In [1]: import numpy as np

In [2]: import numpy.linalg as la

In [3]: np.set_printoptions(precision=2, suppress=True, linewidth=120, sign=" ")

In [4]: J = np.load("data.npy")

In [5]: J
Out[5]: 
array([[ 0.,  3.,  2.,  0.],
       [ 0.,  3.,  0.,  0.],
       [ 0.,  3.,  1.,  0.],
       [ 0.,  0.,  0., -1.]])

In [6]: np.unravel_index(np.abs(J).argmax(), J.shape)
Out[6]: (np.int64(0), np.int64(1))

In [7]: J[4]
Traceback (most recent call last):
  Cell In[7], line 1
    J[4]
IndexError: index 4 is out of bounds for axis 0 with size 4


In [8]: J.mean(axis=0)
Out[8]: array([ 0.  ,  2.25,  0.75, -0.25])

In [9]: np.count_nonzero(J)
Out[9]: np.int64(6)

In [10]: J[:, 4]
Traceback (most recent call last):
  Cell In[10], line 1
    J[:, 4]
IndexError: index 4 is out of bounds for axis 1 with size 4


In [11]: W1 = np.array([[0, 2, 1], [-3, -1, -3], [2, -3, 1], [3, 3, -1]])

In [12]: b = np.array([-2, -2, 3])

In [13]: hid = np.maximum(J @ W1 + b, 0)

In [14]: hid
Out[14]: 
array([[ 0.,  0.,  0.],
       [ 0.,  0.,  0.],
       [ 0.,  0.,  0.],
       [ 0.,  0.,  4.]])

In [15]: (hid > 0).astype(int)
Out[15]: 
array([[ 0,  0,  0],
       [ 0,  0,  0],
       [ 0,  0,  0],
       [ 0,  0,  1]])

In [16]: W2 = np.array([[-8, -8, -8], [-8, -9, 9], [-4, 3, -9]])

In [17]: W1 @ W2
Out[17]: 
array([[-20, -15,   9],
       [ 44,  24,  42],
       [  4,  14, -52],
       [-44, -54,  12]])

In [18]: r0 = np.array([1, 3])

In [19]: np.convolve(J[1], r0)
Out[19]: array([ 0.,  3.,  9.,  0.,  0.])

In [20]: np.polyval(r0, J[1])
Out[20]: array([ 3.,  6.,  3.,  3.])

In [21]: rng = np.random.default_rng(64)

In [22]: lab = rng.permutation(4)

In [23]: lab
Out[23]: array([ 0,  3,  1,  2])

In [24]: A2 = J[lab][:, lab]

In [25]: np.diag(A2)
Out[25]: array([ 0., -1.,  3.,  1.])

In [26]: A2
Out[26]: 
array([[ 0.,  0.,  3.,  2.],
       [ 0., -1.,  0.,  0.],
       [ 0.,  0.,  3.,  0.],
       [ 0.,  0.,  3.,  1.]])

In [27]: proj = np.triu(np.array([[2, 0, 2, 3], [0, 0, 2, 2], [3, 0, 1, 1], [1, 2, 0, 0]]), 1) + np.eye(4)

In [28]: A2 = proj @ J @ la.inv(proj)

In [29]: proj @ J - J @ proj
Out[29]: 
array([[  0.,   6.,  -4., -11.],
       [  0.,   6.,  -4.,  -8.],
       [  0.,   0.,  -6.,  -8.],
       [  0.,   0.,   0.,   0.]])

In [30]: np.trace(A2), np.trace(J)
Out[30]: (np.float64(3.0), np.float64(3.0))

In [31]: np.poly(A2)
Out[31]: array([ 1., -3., -1.,  3.,  0.])

In [32]: la.matrix_rank(A2)
Out[32]: np.int64(3)

In [33]: round(float(la.det(A2)), 2)
Out[33]: 0.0
